$ python -q
>>> import numpy as np
>>> import numpy.linalg as la
>>> np.set_printoptions(precision=2, suppress=True, linewidth=120, sign=" ")
>>> rd = lambda a: np.round(a, 2) + 0
>>> mat = np.loadtxt("m.csv", delimiter=",")
>>> print(mat)
[[  1.   1.   1.]
 [  1.   2.   0.]
 [  3.   4.  -2.]
 [  5.   1.  -3.]
 [  7.   2.  -1.]
 [  5.  -1.   1.]
 [  5.   1.  -2.]
 [  6.   1.  -2.]
 [  9.   3.   0.]
 [  7.   2.  -2.]
 [  7.  -1.   1.]
 [  7.  -3.   4.]
 [  4.  -5.   1.]
 [  6.  -5.  -2.]
 [  6.  -7.  -2.]
 [  6.  -9.   0.]
 [  5.  -8.   2.]
 [  3. -11.   1.]
 [  6. -14.   4.]
 [  4. -16.   7.]
 [  1. -14.   7.]
 [ -1. -13.  10.]
 [  2. -13.  13.]
 [  0. -11.  15.]
 [  3. -13.  15.]]
>>> C2 = np.cov(mat, rowvar=False)
>>> print(np.argsort(-mat.std(axis=0).round(6), kind="stable"))
[ 1  2  0]
>>> print(rd(C2))
[[  6.56   7.03  -8.13]
 [  7.03  43.66 -26.32]
 [ -8.13 -26.32  29.91]]
>>> Ac = mat - mat.mean(axis=0)
>>> V = la.svd(Ac)[2][:1]
>>> M2 = Ac - Ac @ V.T @ V
>>> print(rd(np.cov(Ac @ V.T, rowvar=False)))
65.86
>>> print(np.abs(mat).max())
16.0
>>> print(mat.sum(axis=1))
[ 3.  3.  5.  3.  8.  5.  4.  5. 12.  7.  7.  8.  0. -1. -3. -3. -1. -7. -4. -5. -6. -4.  2.  4.  5.]
>>> print(rd(la.norm(mat)))
56.65
>>> print(mat - mat[0])
[[  0.   0.   0.]
 [  0.   1.  -1.]
 [  2.   3.  -3.]
 [  4.   0.  -4.]
 [  6.   1.  -2.]
 [  4.  -2.   0.]
 [  4.   0.  -3.]
 [  5.   0.  -3.]
 [  8.   2.  -1.]
 [  6.   1.  -3.]
 [  6.  -2.   0.]
 [  6.  -4.   3.]
 [  3.  -6.   0.]
 [  5.  -6.  -3.]
 [  5.  -8.  -3.]
 [  5. -10.  -1.]
 [  4.  -9.   1.]
 [  2. -12.   0.]
 [  5. -15.   3.]
 [  3. -17.   6.]
 [  0. -15.   6.]
 [ -2. -14.   9.]
 [  1. -14.  12.]
 [ -1. -12.  14.]
 [  2. -14.  14.]]
>>> print(rd(la.svd(mat, compute_uv=False)))
[ 49.14  24.49  13.97]
>>> print(mat.shape)
(25, 3)
>>> Q, _ = la.qr(np.array([[0.3, 0.5, -0.9, 0.2],
...     [0.5, 2.0, 1.2, 3.0],
...     [-0.2, -0.1, 0.6, -1.5],
...     [-0.7, 1.4, 0.4, 0.5]]))
>>> V, _ = la.qr(np.array([[1.0, -1.6], [0.4, 1.3]]))
>>> sigma = 10 * 0.9 ** np.arange(2)
>>> W0 = Q[:, :2] * sigma @ V[:2]
>>> print(rd(W0))
[[ 3.57 -0.27]
 [ 7.52 -4.37]
 [-2.07 -0.61]
 [-4.88 -8.01]]
>>> rng = np.random.default_rng(70609)
>>> M2 = W0 + rng.integers(-2, 3, (4, 1)) @ rng.integers(-2, 3, (1, 2))
>>> print(rd(M2))
[[ 3.57 -4.27]
 [ 7.52 -2.37]
 [-2.07 -0.61]
 [-4.88 -6.01]]
>>> print(rd(la.svd(M2 - W0, compute_uv=False)))
[ 4.9  0. ]
>>> print(M2 - W0)
[[ 0. -4.]
 [ 0.  2.]
 [ 0.  0.]
 [ 0.  2.]]
>>> data = np.loadtxt("arr.csv", delimiter=",")
>>> print(rd(data))
[[-0.56  0.8   0.64]
 [-0.77  1.1   0.88]
 [ 0.07 -0.1  -0.08]]
>>> hat = np.triu(np.array([[-2, -2, -3], [3, -3, -3], [3, 2, 0]]), 1) + np.eye(3)
>>> M2 = hat @ data @ la.inv(hat)
>>> print(rd(np.poly(M2)))
[ 1.   -0.46  0.    0.  ]
>>> print(rd(np.trace(M2)), rd(np.trace(data)))
0.46 0.46
>>> print(rd(hat @ data - data @ hat))
[[ 1.33 -3.02 -0.8 ]
 [-0.21 -1.24  1.23]
 [ 0.    0.14 -0.09]]
>>> print(rd(la.norm(data, 2) / la.norm(data)))
1.0
>>> print(la.matrix_rank(data, rtol=0.1))
1
>>> print(la.lstsq(data[:-1].T, data[-1])[2])
1
>>> print(rd(np.trace(la.pinv(data) @ data)))
1.0
>>> print(np.allclose(data[:-1].T @ la.lstsq(data[:-1].T, data[-1])[0], data[-1]))
True
>>> print(np.abs(data).max())
1.1
>>> print(rd(la.norm(data)))
1.99
>>> E = np.load("x.npy")
>>> print(E)
[[-0.1 -1.4 -2.1  2. ]
 [-0.1  0.3 -1.1 -1.4]
 [-1.3 -0.1  1.4 -0.1]
 [-0.1  0.   0.2 -0.5]]
>>> print(rd(la.det(2 * E)), rd(la.det(E)))
25.83 1.61
>>> print(rd(np.einsum("ii->", E)))
1.1
>>> print(rd(la.det(E[::-1])))
1.61
>>> print(np.kron(np.eye(2, dtype=int), E))
[[-0.1 -1.4 -2.1  2.  -0.  -0.  -0.   0. ]
 [-0.1  0.3 -1.1 -1.4 -0.   0.  -0.  -0. ]
 [-1.3 -0.1  1.4 -0.1 -0.  -0.   0.  -0. ]
 [-0.1  0.   0.2 -0.5 -0.   0.   0.  -0. ]
 [-0.  -0.  -0.   0.  -0.1 -1.4 -2.1  2. ]
 [-0.   0.  -0.  -0.  -0.1  0.3 -1.1 -1.4]
 [-0.  -0.   0.  -0.  -1.3 -0.1  1.4 -0.1]
 [-0.   0.   0.  -0.  -0.1  0.   0.2 -0.5]]
>>> print(rd(la.norm(E) ** 2 / la.norm(E, 2) ** 2))
1.51
>>> print(rd(la.norm(E[2], 1)), rd(la.norm(E[2], np.inf)))
2.9 1.4
>>> Q = E.astype(float).copy()
>>> for j in range(4):
...     Q[:, j] -= Q[:, :j] @ (Q[:, :j].T @ Q[:, j])
...     Q[:, j] /= la.norm(Q[:, j])
... 
>>> print(rd(Q.T @ E))
[[ 1.31  0.18 -1.16  0.09]
 [ 0.    1.42  1.88 -2.27]
 [ 0.    0.    1.65  0.89]
 [ 0.    0.    0.    0.52]]
>>> print(rd(Q.T @ Q))
[[ 1.  0.  0.  0.]
 [ 0.  1.  0.  0.]
 [ 0.  0.  1.  0.]
 [ 0.  0.  0.  1.]]
>>> print(rd(Q))
[[-0.08 -0.97 -0.21 -0.02]
 [-0.08  0.22 -0.97 -0.05]
 [-0.99  0.06  0.09  0.08]
 [-0.08  0.01  0.06 -1.  ]]
>>> K = np.load("layer4.npy")
>>> print(rd(K))
[[-0.64 -0.55 -0.55]
 [-0.55  0.82 -0.18]
 [-0.55 -0.18  0.82]]
>>> # equal to its transpose
>>> ev, V = la.eig(E)
>>> print(rd(np.prod(ev)))
1.61
>>> print(rd(np.sort(la.eigvals(E.T))))
[-1.52 -0.49  1.07  2.04]
>>> print(rd(ev))
[ 2.04  1.07 -1.52 -0.49]
>>> print(rd(np.sort(la.eigvals(E @ E))))
[ 0.24  1.15  2.3   4.14]
>>> ev, V = la.eigh(K)
>>> print(rd(V @ np.diag(ev) @ V.T))
[[-0.64 -0.55 -0.55]
 [-0.55  0.82 -0.18]
 [-0.55 -0.18  0.82]]
>>> print(rd(la.eigvalsh(K + -1 * np.eye(3))))
[-2.  0.  0.]
>>> print((ev > 1e-8).sum(), (ev < -1e-8).sum())
2 1
>>> print(rd(V.T @ K @ V))
[[-1.  0.  0.]
 [ 0.  1.  0.]
 [ 0.  0.  1.]]
>>> print(rd(V.T @ V))
[[ 1.  0.  0.]
 [ 0.  1.  0.]
 [ 0.  0.  1.]]
>>> print(rd(la.eigvalsh(K @ K)))
[ 1.  1.  1.]
>>> print(rd(la.svd(K, compute_uv=False)))
[ 1.  1.  1.]
>>> hat = np.triu(np.array([[0, 0, -3], [-5, -2, 2], [-5, 2, -2]]), 1) + np.eye(3)
>>> M2 = hat @ K @ la.inv(hat)
>>> print(rd(hat @ K - K @ hat))
[[ 1.64  0.55 -3.27]
 [-1.09 -0.36 -1.64]
 [ 0.    0.   -1.27]]
>>> print(rd(M2))
[[ 1.    0.    0.  ]
 [-1.64  0.45 -4.36]
 [-0.55 -0.18 -0.45]]
>>> print(la.matrix_rank(M2))
3
>>> X = np.loadtxt("block1.csv", delimiter=",")
>>> print(X)
[[ 0.7  0.7]
 [-1.6 -0.7]
 [ 0.7  1.1]]
>>> x = np.array([4, 1, 4, 1])
>>> target = E @ x
>>> coef, lr = np.zeros(4), 1 / la.norm(E, 2) ** 2
>>> for i in range(20):
...     coef -= lr * E.T @ (E @ coef - target)
...     if i % 5 == 0: print(i, round(la.norm(E @ coef - target), 2))
... 
0 5.69
5 2.8
10 1.48
15 0.79
>>> print(rd(coef))
[ 3.35  1.68  3.71  1.2 ]
>>> Q, R = la.qr(X)
>>> print(np.allclose(R.T @ R, X.T @ X))
True
>>> print(rd(np.trace(Q @ Q.T)))
2.0
>>> print(rd(R))
[[-1.88 -1.26]
 [ 0.   -0.77]]
>>> print(Q.shape, R.shape)
(3, 2) (2, 2)
>>> M2 = np.array([[0, 1], [3, 1]])
>>> print(la.matrix_rank(np.vstack([R, M2.T])))
2
>>> print(rd(M2.T @ R.T))
[[-3.79 -2.3 ]
 [-3.15 -0.77]]
>>> print(rd(np.einsum("ik,kj->ji", R, M2)))
[[-3.79 -2.3 ]
 [-3.15 -0.77]]
>>> print(np.vstack([R, M2.T]).shape)
(4, 2)
>>> m1 = np.load("a.npy")
>>> print(m1)
[[83 -2 -2  1]
 [ 2 29  3  1]
 [ 0  2 30 -1]
 [-3  2 -3 80]]
>>> r0 = np.array([0, 2, -2, 1])
>>> M2 = m1 + np.outer(r0, np.eye(4)[3])
>>> print(la.matrix_rank(la.inv(M2) - la.inv(m1), tol=1e-8))
1
>>> print(M2)
[[83. -2. -2.  1.]
 [ 2. 29.  3.  3.]
 [ 0.  2. 30. -3.]
 [-3.  2. -3. 81.]]
>>> print(rd(la.det(M2) / la.det(m1)), rd(1 + la.solve(m1, r0)[3]))
1.01 1.01
>>> print(rd(la.norm(m1, "nuc")))
222.17
>>> print(m1[3] @ m1[2])
-166
>>> print(rd(la.norm(m1[3] - m1[2])))
87.52
>>> print(rd(la.norm(m1, axis=1)))
[ 83.05  29.24  30.08  80.14]
>>> print(rd(la.norm(m1, 1)), rd(la.norm(m1, np.inf)))
88.0 88.0
>>> print(rd(W0.reshape(-1, 2)))
[[ 3.57 -0.27]
 [ 7.52 -4.37]
 [-2.07 -0.61]
 [-4.88 -8.01]]
>>> print(rd(W0.reshape(2, -1)))
[[ 3.57 -0.27  7.52 -4.37]
 [-2.07 -0.61 -4.88 -8.01]]
>>> blk = W0.reshape(4, 2, -1)
>>> print(rd(blk.sum(axis=1)))
[[  3.3 ]
 [  3.15]
 [ -2.67]
 [-12.89]]
>>> print(rd(blk.transpose(1, 0, 2)))
[[[ 3.57]
  [ 7.52]
  [-2.07]
  [-4.88]]

 [[-0.27]
  [-4.37]
  [-0.61]
  [-8.01]]]
>>> J = np.load("dump.npy")
>>> print(J)
[[ 2. -1.  0.  0.]
 [-1.  2. -1.  0.]
 [ 0. -1.  2. -1.]
 [ 0.  0. -1.  1.]]
>>> print(rd(la.eigvals(J)))
[ 3.53  2.35  1.    0.12]
>>> print(rd(la.det(J[::-1])))
1.0
>>> print(rd(la.eigvals(J).sum().real))
7.0
>>> print(rd(np.poly(J)))
[  1.  -7.  15. -10.   1.]
>>> print(rd(np.abs(la.eigvals(J)).max()))
3.53
>>> print(np.allclose(J @ J.T, J.T @ J))
True
>>> print(np.trace(J))
7.0
>>> ev, V = la.eigh(J)
>>> print(rd(la.eigvalsh(J @ J)))
[  0.01   1.     5.51  12.48]
>>> print(rd(V.T @ V))
[[ 1.  0.  0.  0.]
 [ 0.  1.  0.  0.]
 [ 0.  0.  1.  0.]
 [ 0.  0.  0.  1.]]
>>> print(rd(la.eigvalsh(J + -3 * np.eye(4))))
[-2.88 -2.   -0.65  0.53]
>>> print((ev > 1e-8).sum(), (ev < -1e-8).sum())
4 0
>>> print(rd(V @ np.diag(ev) @ V.T))
[[ 2. -1.  0.  0.]
 [-1.  2. -1.  0.]
 [ 0. -1.  2. -1.]
 [ 0.  0. -1.  1.]]
>>> print(rd(la.svd(J, compute_uv=False)))
[ 3.53  2.35  1.    0.12]
>>> print(rd(V.T @ J @ V))
[[ 0.12  0.    0.    0.  ]
 [ 0.    1.    0.    0.  ]
 [ 0.    0.    2.35  0.  ]
 [ 0.    0.    0.    3.53]]
>>> print(rd(ev))
[ 0.12  1.    2.35  3.53]
>>> x = np.array([0, 2, 0, 0])
>>> print(np.sign((J @ x).round(6)))
[-1.  1. -1.  0.]
>>> print(J @ x)
[-2.  4. -2.  0.]
>>> print(J @ np.eye(4)[3])
[ 0.  0. -1.  1.]
>>> print(J @ np.ones(4))
[ 1.  0.  0.  0.]
>>> print(np.einsum("ij,j->i", J, x))
[-2.  4. -2.  0.]
>>> print(J * x)
[[ 0. -2.  0.  0.]
 [-0.  4. -0.  0.]
 [ 0. -2.  0. -0.]
 [ 0.  0. -0.  0.]]
>>> hat = np.triu(np.array([[-5, -1, -5, 2], [-5, 2, -3, 3], [-3, 0, 4, -4], [-1, -3, 0, 4]]), 1) + np.eye(4)
>>> M2 = hat @ J @ la.inv(hat)
>>> print(rd(la.det(M2)))
1.0
